$ ipython --no-banner

In [1]: import numpy as np

In [2]: from numpy import linalg as LA

In [3]: np.set_printoptions(suppress=True, linewidth=200)

In [4]: def rnd(a):
   ...:     return np.round(a, 1) + 0
   ...: 

In [5]: r0 = np.array([-1, 2, 0, -3, 0, -1, 2])

In [6]: rng = np.random.default_rng(272135)

In [7]: mat = np.outer(rng.normal(size=37), r0) + 0.3 * rng.normal(size=(37, 7))

In [8]: print(rnd(mat))
[[-0.8  2.4 -0.2 -2.7  0.1 -1.1  2.5]
 [-0.8  1.9 -0.1 -3.   0.  -1.1  2.5]
 [-0.7  1.5  0.2 -2.2  0.2 -0.6  1.5]
 [-0.7  0.7  0.  -1.5 -0.2 -0.1  0.8]
 [ 0.8 -0.4 -0.1  1.3  0.3 -0.3 -0.7]
 [-1.7  3.8  0.3 -6.1 -0.1 -2.2  3.7]
 [ 1.3 -1.9  0.4  3.  -0.5  1.4 -1.9]
 [-0.7  0.1  0.5 -0.3 -0.7 -0.5 -0.1]
 [-0.2  0.1  0.2 -0.6  0.1 -0.3  0.3]
 [ 0.4 -1.5 -0.1  1.7  0.2  0.2 -0.8]
 [-0.7  0.9  0.1 -1.8 -0.3 -0.2  0.8]
 [ 0.2 -1.3 -0.7  2.1 -0.2  0.3 -1.3]
 [ 1.2 -1.8  0.2  1.6 -0.4  0.8 -0.9]
 [-1.1  2.1 -0.1 -4.2  0.  -1.2  2.4]
 [-0.4  0.8  0.  -1.1  0.1 -0.5  1.1]
 [-0.4 -0.4 -0.2  0.3 -0.5  0.  -0.3]
 [-0.8  1.8  0.1 -2.9  0.4 -1.1  1.6]
 [ 0.3 -1.4  0.1  2.2 -0.1  1.1 -0.9]
 [-0.4  1.   0.2 -1.6  0.1 -0.3  0.5]
 [ 1.3 -2.1 -0.4  3.7 -0.1  1.4 -2.1]
 [ 1.3 -2.6  0.   4.5  0.5  1.8 -2.4]
 [ 1.7 -3.7  0.   5.3 -0.1  1.4 -3.9]
 [ 1.2 -2.8 -0.1  2.8  0.   2.1 -2.9]
 [ 1.3 -3.7 -0.1  5.1  0.   1.6 -3. ]
 [ 0.9 -2.5  0.1  4.2 -0.2  1.1 -2.8]
 [ 1.  -0.9  0.3  1.8 -0.2  0.  -1.1]
 [ 1.2 -2.5  0.1  3.2 -0.4  1.4 -2.3]
 [-0.3  0.8  0.2 -1.7 -0.9  0.   0.5]
 [ 0.1  0.7  0.1 -1.3 -0.2 -0.3  0.3]
 [ 0.3 -1.8 -0.1  2.8  0.   1.  -1.6]
 [ 1.6 -3.   0.1  4.1 -0.5  1.2 -2.7]
 [-2.3  5.1 -0.2 -7.3  0.1 -2.   5. ]
 [ 0.8 -1.9 -0.3  2.6  0.8  1.3 -1.7]
 [ 0.7 -1.2  0.3  1.6 -0.4  0.6 -1.6]
 [ 0.3  1.3 -0.2 -1.6 -0.1 -0.8  2.1]
 [ 0.5 -0.2  0.5  1.2  0.2 -0.1 -0.7]
 [ 1.3 -2.5  0.2  3.9 -0.3  1.5 -3.3]]

In [9]: d = LA.norm(mat[:, None] - mat[None], axis=-1)

In [10]: print((d + 1e9 * np.eye(37)).round(6).argmin(axis=1))
[ 1  0 16 10 35 31 26  8 28 25  3  9 33  1 18  7  2 29 10 26 24 23 26 21 36 33  6 10 18 32 36  5 29 25  2  4 24]

In [11]: print(rnd(LA.norm(mat, axis=1)))
[ 4.6  4.6  3.2  2.   1.8  8.6  4.5  1.2  0.8  2.4  2.3  2.9  3.   5.5  1.9  0.9  4.   3.   2.   5.1  6.1  7.8  5.4  7.3  5.8  2.5  5.1  2.2  1.5  3.8  6.2 10.7  4.   2.8  3.1  1.6  6. ]

In [12]: print(LA.matrix_rank(d ** 2))
9

In [13]: print(rnd(d[:5, :5]))
[[0.  0.6 1.6 2.9 6.1]
 [0.6 0.  1.5 2.8 6.1]
 [1.6 1.5 0.  1.4 4.8]
 [2.9 2.8 1.4 0.  3.8]
 [6.1 6.1 4.8 3.8 0. ]]

In [14]: print(rnd(LA.norm(mat - mat.mean(axis=0), axis=1)))
[ 5.4  5.4  4.   2.8  1.2  9.4  3.7  1.7  1.6  1.7  3.1  2.2  2.2  6.3  2.7  0.8  4.8  2.2  2.8  4.4  5.3  7.   4.7  6.5  5.   1.7  4.3  2.9  2.2  3.   5.4 11.5  3.3  2.   3.8  1.1  5.2]

In [15]: print(d.shape)
(37, 37)

In [16]: print(rnd(d[7]))
[ 4.4  4.3  3.   1.8  2.6  8.1  5.1  0.   1.1  3.1  2.   3.5  3.6  5.2  1.8  1.2  3.8  3.6  1.9  5.8  6.8  8.3  6.   7.8  6.3  3.1  5.6  1.8  1.5  4.4  6.7 10.3  4.8  3.3  3.1  2.3  6.6]
